$ ipython --no-banner

In [1]: import numpy as np

In [2]: from numpy import linalg as LA

In [3]: np.set_printoptions(precision=2, suppress=True, linewidth=100)

In [4]: rnd = lambda a: np.round(a, 2) + 0

In [5]: A = np.load("run3.npy")

In [6]: rnd(A)
Out[6]: 
array([[ 8.55,  2.  ,  2.89],
       [-0.66,  2.  ,  0.59],
       [-1.96,  2.  ,  0.26],
       [ 5.66,  2.  ,  2.17],
       [ 3.63,  2.  ,  1.66],
       [ 6.02,  2.  ,  2.25],
       [ 8.12,  2.  ,  2.78],
       [-6.45,  2.  , -0.86],
       [ 5.29,  2.  ,  2.07],
       [ 2.18,  2.  ,  1.3 ],
       [ 3.9 ,  2.  ,  1.73],
       [ 6.74,  2.  ,  2.44],
       [ 0.65,  2.  ,  0.91],
       [-2.01,  2.  ,  0.25],
       [ 3.85,  2.  ,  1.71],
       [ 1.03,  2.  ,  1.01],
       [ 6.27,  2.  ,  2.32],
       [ 3.77,  2.  ,  1.69],
       [ 2.61,  2.  ,  1.4 ],
       [ 5.84,  2.  ,  2.21]])

In [7]: rnd(np.trace(LA.pinv(A) @ A))
Out[7]: np.float64(2.0)

In [8]: rnd(A @ LA.pinv(A) @ A)
Out[8]: 
array([[ 8.55,  2.  ,  2.89],
       [-0.66,  2.  ,  0.59],
       [-1.96,  2.  ,  0.26],
       [ 5.66,  2.  ,  2.17],
       [ 3.63,  2.  ,  1.66],
       [ 6.02,  2.  ,  2.25],
       [ 8.12,  2.  ,  2.78],
       [-6.45,  2.  , -0.86],
       [ 5.29,  2.  ,  2.07],
       [ 2.18,  2.  ,  1.3 ],
       [ 3.9 ,  2.  ,  1.73],
       [ 6.74,  2.  ,  2.44],
       [ 0.65,  2.  ,  0.91],
       [-2.01,  2.  ,  0.25],
       [ 3.85,  2.  ,  1.71],
       [ 1.03,  2.  ,  1.01],
       [ 6.27,  2.  ,  2.32],
       [ 3.77,  2.  ,  1.69],
       [ 2.61,  2.  ,  1.4 ],
       [ 5.84,  2.  ,  2.21]])

In [9]: np.abs(np.diag(LA.qr(A)[1])) > 1e-9
Out[9]: array([ True,  True, False])

In [10]: np.allclose(A[:-1].T @ LA.lstsq(A[:-1].T, A[-1])[0], A[-1])
Out[10]: True

In [11]: left, sv, Vh = LA.svd(A)

In [12]: evecs = Vh[:(sv > 1e-8).sum()]

In [13]: rng = np.random.default_rng(170092)

In [14]: vec = A[1] + 2 * A[7] + rng.integers(2) * np.eye(3)[1]

In [15]: rnd(vec)
Out[15]: array([-13.56,   7.  ,  -1.14])

In [16]: rnd(np.diag(evecs.T @ evecs))
Out[16]: array([0.95, 0.88, 0.17])

In [17]: np.allclose(evecs.T @ evecs @ vec, vec)
Out[17]: False

In [18]: rnd(LA.norm(vec - evecs.T @ evecs @ vec))
Out[18]: np.float64(0.34)

In [19]: LA.cond(A) > 100
Out[19]: np.True_

In [20]: rnd(LA.norm(A, 2) / LA.norm(A))
Out[20]: np.float64(0.96)

In [21]: Y = A / LA.norm(A, axis=1, keepdims=True)

In [22]: gram = Y @ Y.T

In [23]: rnd(np.degrees(np.arccos(np.clip(gram[10, 5], -1, 1))))
Out[23]: np.float64(8.42)

In [24]: (gram - 2 * np.eye(20)).round(6).argmax(axis=1)
Out[24]: array([ 6,  2, 13, 19, 17, 19,  0, 13,  3, 18, 14, 16, 15,  2, 10, 12,  5, 14,  9,  5])

In [25]: t = np.radians(120)

In [26]: r_ = np.eye(3)

In [27]: r_[2, 2] = r_[0, 0] = np.cos(t)

In [28]: r_[2, 0], r_[0, 2] = -np.sin(t), np.sin(t)

In [29]: rnd(r_)
Out[29]: 
array([[-0.5 ,  0.  ,  0.87],
       [ 0.  ,  1.  ,  0.  ],
       [-0.87,  0.  , -0.5 ]])

In [30]: Y = A @ r_.T

In [31]: rnd(LA.det(r_)), rnd(np.trace(r_))
Out[31]: (np.float64(1.0), np.float64(0.0))

In [32]: rnd(LA.svd(A, compute_uv=False)), rnd(LA.svd(Y, compute_uv=False))
Out[32]: (array([23.94,  6.81,  0.  ]), array([23.94,  6.81,  0.  ]))

In [33]: np.allclose(LA.norm(A, axis=1), LA.norm(Y, axis=1))
Out[33]: True

In [34]: np.allclose(A @ A.T, Y @ Y.T)
Out[34]: True

In [35]: M = np.loadtxt("out9.csv", delimiter=",")

In [36]: M
Out[36]: 
array([[ 1.15, -1.56,  2.22, -0.55],
       [ 2.93,  0.42,  0.17,  0.44],
       [ 0.7 ,  1.96, -1.91, -1.01],
       [ 0.04, -1.5 ,  1.38, -2.2 ],
       [ 0.84,  0.17,  2.81, -0.61],
       [ 1.68,  0.83, -1.44, -1.85],
       [ 2.15,  0.42, -0.16,  2.04],
       [-1.07, -1.42,  1.34,  2.02],
       [-0.72,  0.12,  0.78, -2.8 ],
       [-0.29,  1.18,  0.5 , -2.7 ],
       [ 0.98, -2.52, -1.14, -0.62],
       [-1.22,  2.13, -1.18,  1.25],
       [ 0.04, -0.37, -2.92, -0.59],
       [-2.48,  0.09,  0.16,  1.68],
       [-1.13,  2.35,  1.36, -0.59],
       [ 2.77,  0.11, -1.06,  0.46],
       [ 2.79, -1.01,  0.3 ,  0.29],
       [-0.92, -1.03,  1.51, -2.19],
       [-1.47,  1.86,  1.84,  0.11],
       [-2.  , -0.76, -1.28, -1.67],
       [ 0.23, -1.63,  2.37, -0.82],
       [-1.68, -0.73, -1.32,  1.98],
       [ 1.32, -0.9 , -0.86,  2.39]])

In [37]: d = LA.norm(M[:, None] - M[None], axis=-1)

In [38]: np.unravel_index(d.round(6).argmax(), d.shape)
Out[38]: (np.int64(5), np.int64(7))

In [39]: rnd(LA.norm(M, axis=1))
Out[39]: 
array([3.  , 3.  , 3.  , 3.  , 3.  , 3.  , 3.  , 3.01, 3.  , 3.  , 3.  , 3.  , 3.  , 3.  , 3.  ,
       3.  , 3.  , 3.  , 3.  , 3.  , 3.  , 3.  , 3.  ])

In [40]: LA.matrix_rank(d ** 2)
Out[40]: np.int64(6)

In [41]: (d + 1e9 * np.eye(23)).round(6).argmin(axis=1)
Out[41]: array([20, 15,  5, 17,  0,  2, 22, 13,  9,  8, 16, 13,  2, 21, 18,  1,  1,  3, 14,  8,  0, 13,  6])

In [42]: d.shape
Out[42]: (23, 23)
